% python3 -q
>>> import numpy as np
>>> np.set_printoptions(precision=2, suppress=True, linewidth=160, legacy="1.25")
>>> data = np.array([[-1.0, 0.0, 0.0, 0.0],
...     [0.0, 8.0, 6.0, 5.0],
...     [0.0, 8.0, 3.0, 0.0],
...     [0.0, 7.0, 8.0, 3.0]])
>>> vec = np.array([5, -3, 4, -4])
>>> h = np.maximum(data @ vec, 0)
>>> data.T @ h
array([0., 0., 0., 0.])
>>> np.maximum(data @ vec, 0) - np.maximum(-data @ vec, 0)
array([ -5., -20., -12.,  -1.])
>>> np.maximum(data @ (3 * vec), 0)
array([0., 0., 0., 0.])
>>> np.tanh(data @ vec)
array([-1.  , -1.  , -1.  , -0.76])
>>> u = np.array([1, -2])
>>> np.polyval(u, data[2])
array([-2.,  6.,  1., -2.])
>>> print(np.correlate(data[2], data[3], "full"))
[ 0. 24. 73. 80. 21.  0.  0.]
>>> np.cross(data[2, :3], data[3, :3])
array([43.,  0.,  0.])
>>> np.array([np.convolve(row, u, "same") for row in data])
array([[ -1.,   2.,   0.,   0.],
       [  0.,   8., -10.,  -7.],
       [  0.,   8., -13.,  -6.],
       [  0.,   7.,  -6., -13.]])
>>> Q, evecs = np.linalg.qr(data[:, :1])[0], np.linalg.qr(data[:, 1:])[0]
>>> sig = np.linalg.svd(Q.T @ evecs, compute_uv=False)
>>> np.round(np.linalg.norm(Q @ Q.T - evecs @ evecs.T, 2), 2)
1.0
>>> print(np.degrees(np.arccos(sig.clip(0, 1))))
[90.]
>>> sig.round(2) + 0
array([0.])
>>> data.ravel(order="F")
array([-1.,  0.,  0.,  0.,  0.,  8.,  8.,  7.,  0.,  6.,  3.,  8.,  0.,  5.,  0.,  3.])
>>> data.reshape(-1, 2)
array([[-1.,  0.],
       [ 0.,  0.],
       [ 0.,  8.],
       [ 6.,  5.],
       [ 0.,  8.],
       [ 3.,  0.],
       [ 0.,  7.],
       [ 8.,  3.]])
>>> data.reshape(2, -1)
array([[-1.,  0.,  0.,  0.,  0.,  8.,  6.,  5.],
       [ 0.,  8.,  3.,  0.,  0.,  7.,  8.,  3.]])
>>> t3 = data.reshape(4, 2, -1)
>>> np.einsum("ihd,jhd->hij", t3, t3).shape
(2, 4, 4)
>>> t3.transpose(1, 0, 2)
array([[[-1.,  0.],
        [ 0.,  8.],
        [ 0.,  8.],
        [ 0.,  7.]],

       [[ 0.,  0.],
        [ 6.,  5.],
        [ 3.,  0.],
        [ 8.,  3.]]])
>>> np.einsum("ihd,ihd->ih", t3, t3)
array([[ 1.,  0.],
       [64., 61.],
       [64.,  9.],
       [49., 73.]])
>>> feats = np.loadtxt("dump.csv", delimiter=",")
>>> feats
array([[1., 1., 0.],
       [0., 1., 2.],
       [0., 0., 1.]])
>>> Q, R = np.linalg.qr(feats)
>>> Q @ R
array([[1., 1., 0.],
       [0., 1., 2.],
       [0., 0., 1.]])
>>> R
array([[1., 1., 0.],
       [0., 1., 2.],
       [0., 0., 1.]])
>>> print(Q.shape, R.shape)
(3, 3) (3, 3)
>>> np.trace(Q @ Q.T)
3.0
>>> Q
array([[ 1.,  0.,  0.],
       [-0.,  1.,  0.],
       [-0., -0.,  1.]])
>>> Q.T @ Q
array([[1., 0., 0.],
       [0., 1., 0.],
       [0., 0., 1.]])
>>> A2 = feats / np.linalg.norm(feats, axis=1, keepdims=True)
>>> C2 = A2 @ A2.T
>>> np.degrees(np.arccos(np.clip(C2[2, 0], -1, 1)))
90.0
>>> u, g = feats[0], feats[2]
>>> u @ g
0.0
>>> pr = (u @ g) / (u @ u) * u
>>> g - pr
array([0., 0., 1.])
>>> np.round(np.linalg.norm(u + g) ** 2 + np.linalg.norm(u - g) ** 2, 2)
6.0
>>> print((g - pr) @ u)
0.0
>>> np.outer(u, g)
array([[0., 0., 1.],
       [0., 0., 1.],
       [0., 0., 0.]])
>>> pr
array([0., 0., 0.])
>>> mat = np.minimum.outer(np.arange(1, 4), np.arange(1, 4)) * -1
>>> mat
array([[-1, -1, -1],
       [-1, -2, -2],
       [-1, -2, -3]])
>>> vals, evecs = np.linalg.eigh(mat)
>>> vec = np.array([-8, -1, 0])
>>> print(evecs * np.maximum(vals, 0) @ evecs.T)
[[0. 0. 0.]
 [0. 0. 0.]
 [0. 0. 0.]]
>>> np.round(vec @ mat @ vec / (vec @ vec), 2), round(float(vals[0]), 2), round(float(vals[-1]), 2)
(-1.26, -5.05, -0.31)
>>> print(evecs * np.abs(vals) @ evecs.T)
[[1. 1. 1.]
 [1. 2. 2.]
 [1. 2. 3.]]
>>> ang = np.radians(30)
>>> R = np.eye(3)
>>> R[0, 0] = R[1, 1] = np.cos(ang)
>>> R[0, 1], R[1, 0] = -np.sin(ang), np.sin(ang)
>>> R
array([[ 0.87, -0.5 ,  0.  ],
       [ 0.5 ,  0.87,  0.  ],
       [ 0.  ,  0.  ,  1.  ]])
>>> A2 = mat @ R.T
>>> np.allclose(mat @ mat.T, A2 @ A2.T)
True
>>> np.linalg.svd(mat, compute_uv=False), np.linalg.svd(A2, compute_uv=False)
(array([5.05, 0.64, 0.31]), array([5.05, 0.64, 0.31]))
>>> print(A2)
[[-0.37 -1.37 -1.  ]
 [ 0.13 -2.23 -2.  ]
 [ 0.13 -2.23 -3.  ]]
>>> round(float(np.linalg.det(R)), 2), np.round(np.trace(R), 2)
(1.0, 2.73)
>>> print(np.abs(A2 - mat).max(axis=0))
[1.13 0.37 0.  ]
>>> t3 = np.stack([mat, -2 * mat, mat[::-1]])
>>> print((t3 @ mat.T).shape)
(3, 3, 3)
>>> np.einsum("bij,cij->bc", t3, t3)
array([[ 26, -52,  21],
       [-52, 104, -42],
       [ 21, -42,  26]])
>>> A2 = np.linalg.inv(mat)
>>> np.linalg.inv(A2)
array([[-1., -1., -1.],
       [-1., -2., -2.],
       [-1., -2., -3.]])
>>> (np.abs(A2) > 1e-9).astype(int)
array([[1, 1, 0],
       [1, 1, 1],
       [0, 1, 1]])
>>> A = np.load("layer8.npy")
>>> print(A)
[[-0.3  0.2 -0.2]
 [-0.7  1.4 -0.4]
 [ 0.4 -0.5 -2. ]
 [-1.3  1.7 -0.8]]
>>> proj = A @ np.linalg.solve(A.T @ A, A.T)
>>> print(np.diag(proj))
[0.26 0.88 1.   0.85]
>>> np.round(np.linalg.eigvalsh(proj), 2) + 0
array([0., 1., 1., 1.])
>>> np.round((np.eye(4) - proj) @ A, 2) + 0
array([[0., 0., 0.],
       [0., 0., 0.],
       [0., 0., 0.],
       [0., 0., 0.]])
>>> print(proj @ A[:, 0])
[-0.3 -0.7  0.4 -1.3]
>>> u, g = A[0], A[1]
>>> print(u @ u)
0.17
>>> pr = (u @ g) / (u @ u) * u
>>> g - pr
array([0.31, 0.73, 0.27])
>>> t3 = np.stack([A, -3 * A, A[::-1]])
>>> np.linalg.matrix_rank(t3.reshape(3, -1))
2
>>> np.einsum("bij,cij->bc", t3, t3)
array([[ 12.41, -37.23,   1.42],
       [-37.23, 111.69,  -4.26],
       [  1.42,  -4.26,  12.41]])
>>> np.linalg.norm(t3, axis=(1, 2))
array([ 3.52, 10.57,  3.52])
>>> (t3 @ A.T).shape
(3, 4, 4)
>>> m1 = np.diag(np.array([2, 0, 0])) + -1 * np.eye(3, k=1) + -1 * np.eye(3, k=-1)
>>> m1
array([[ 2., -1.,  0.],
       [-1.,  0., -1.],
       [ 0., -1.,  0.]])
>>> vals, evecs = np.linalg.eig(m1)
>>> np.sort(np.linalg.eigvals(np.linalg.inv(m1)))
array([-0.85,  0.4 ,  1.45])
>>> u = np.array([3, -3, -1])
>>> A2 = m1 + np.outer(u, np.eye(3)[2])
>>> np.linalg.matrix_rank(A2 - m1)
1
>>> proj = np.triu(np.array([[1, 1, 0], [0, 2, 1], [0, 0, 2]]), 1) + np.eye(3)
>>> A2 = proj @ m1 @ np.linalg.inv(proj)
>>> A2
array([[ 1., -2.,  1.],
       [-1.,  0., -1.],
       [ 0., -1.,  1.]])
>>> np.round(np.linalg.det(A2), 2)
-2.0
>>> np.linalg.matrix_rank(A2)
3
>>> np.trace(A2), np.trace(m1)
(2.0, 2.0)
>>> proj @ m1 - m1 @ proj
array([[-1., -2.,  0.],
       [ 0.,  0.,  0.],
       [ 0.,  0.,  1.]])
>>> rng = np.random.default_rng(275)
>>> A2 = m1 + rng.integers(-2, 3, (3, 1)) @ rng.integers(-2, 3, (1, 3))
>>> A2
array([[ 1., -3.,  2.],
       [ 1.,  4., -5.],
       [ 2.,  3., -4.]])
>>> np.abs(A2 - m1).sum(axis=1)
array([ 5., 10., 10.])
>>> np.linalg.matrix_rank(A2 - m1, tol=1e-8)
1
>>> vals, evecs = np.linalg.eigh(m1)
>>> vec = np.array([9, 9, 8])
>>> np.linalg.eigvalsh(m1[1:, 1:])
array([-1.,  1.])
>>> (np.sign(evecs[:, -1].round(6)) == np.sign(evecs[0, -1].round(6))).astype(int)
array([1, 0, 1])
>>> vec @ m1 @ vec
-144.0
>>> evecs * np.maximum(vals, 0) @ evecs.T
array([[ 2.06, -0.8 ,  0.17],
       [-0.8 ,  0.64, -0.45],
       [ 0.17, -0.45,  0.47]])
>>> round(float(vec @ m1 @ vec / (vec @ vec)), 2), round(float(vals[0]), 2), np.round(vals[-1], 2)
(-0.64, -1.17, 2.48)
>>> A2 = np.array([[0, 1, 0, 3, 5], [4, 2, 0, 4, 5], [1, 3, 5, 1, 0]])
>>> arr = A2.T @ A2
>>> print(arr)
[[17 11  5 17 20]
 [11 14 15 14 15]
 [ 5 15 25  5  0]
 [17 14  5 26 35]
 [20 15  0 35 50]]
>>> U, sig, vt = np.linalg.svd(arr)
>>> evecs = vt[:(sig > 1e-8).sum()]
>>> vec = arr[1] + 3 * arr[2] + rng.integers(2) * np.eye(5)[4]
>>> vec
array([26., 59., 90., 29., 16.])
>>> evecs.T @ evecs
array([[ 0.93,  0.15, -0.1 ,  0.15, -0.12],
       [ 0.15,  0.26,  0.39,  0.14,  0.07],
       [-0.1 ,  0.39,  0.78,  0.03, -0.1 ],
       [ 0.15,  0.14,  0.03,  0.28,  0.4 ],
       [-0.12,  0.07, -0.1 ,  0.4 ,  0.74]])
>>> np.allclose(evecs.T @ evecs @ vec, vec)
False
>>> labels = rng.permutation(5)
>>> labels
array([0, 2, 3, 4, 1])
>>> A2 = arr[labels][:, labels]
>>> print(np.allclose(A2, arr))
False
>>> np.trace(A2)
132
>>> round(np.linalg.det(A2), 2), np.round(np.linalg.det(arr[labels]), 2)
(-0.0, 0.0)
>>> A2
array([[17,  5, 17, 20, 11],
       [ 5, 25,  5,  0, 15],
       [17,  5, 26, 35, 14],
       [20,  0, 35, 50, 15],
       [11, 15, 14, 15, 14]])
>>> rk = np.linalg.matrix_rank(arr)
>>> rk
3
>>> N = np.linalg.svd(arr)[2][rk:].T
>>> N.shape
(5, 2)
>>> np.linalg.matrix_rank(arr.T @ arr), np.linalg.matrix_rank(arr @ arr.T)
(3, 3)
>>> print(N @ N.T)
[[ 0.07 -0.15  0.1  -0.15  0.12]
 [-0.15  0.74 -0.39 -0.14 -0.07]
 [ 0.1  -0.39  0.22 -0.03  0.1 ]
 [-0.15 -0.14 -0.03  0.72 -0.4 ]
 [ 0.12 -0.07  0.1  -0.4   0.26]]
>>> F = np.load("w.npy")
>>> F
array([[1, 0],
       [0, 0]])
>>> F @ np.linalg.pinv(F) @ F
array([[1., 0.],
       [0., 0.]])
>>> np.unique(F.round(6), axis=0).shape
(2, 2)
>>> np.allclose(F[:-1].T @ np.linalg.lstsq(F[:-1].T, F[-1])[0], F[-1])
True
>>> round(np.trace(np.linalg.pinv(F) @ F), 2)
1.0
>>> np.abs(np.diag(np.linalg.qr(F)[1])) > 1e-9
array([ True, False])
>>> rk = np.linalg.matrix_rank(F)
>>> rk
1
>>> N = np.linalg.svd(F)[2][rk:].T
>>> N @ N.T
array([[0., 0.],
       [0., 1.]])
>>> np.allclose(F @ N, 0)
True
>>> [int(np.linalg.matrix_rank(np.delete(F, i, axis=0))) for i in range(2)]
[0, 1]
>>> N[:, 0] / N[np.abs(N[:, 0]).round(6).argmax(), 0]
array([0., 1.])
>>> np.linalg.matrix_rank(F.T @ F), np.linalg.matrix_rank(F @ F.T)
(1, 1)
>>> K = np.load("out16.npy")
>>> print(K)
[[  0.96   0.99   4.98]
 [ -1.99  -1.82 -10.13]
 [ -0.07  -0.05   0.1 ]]
>>> # column 2 dominates
>>> vec = np.array([0, -3, 1])
>>> (K @ vec).argmax()
0
>>> np.linalg.norm(K @ vec) <= np.linalg.norm(K, 2) * np.linalg.norm(vec) + 1e-9
True
>>> K @ (2 * vec)
array([ 4.02, -9.34,  0.5 ])
>>> print(np.einsum("ij,j->i", K, vec))
[ 2.01 -4.67  0.25]
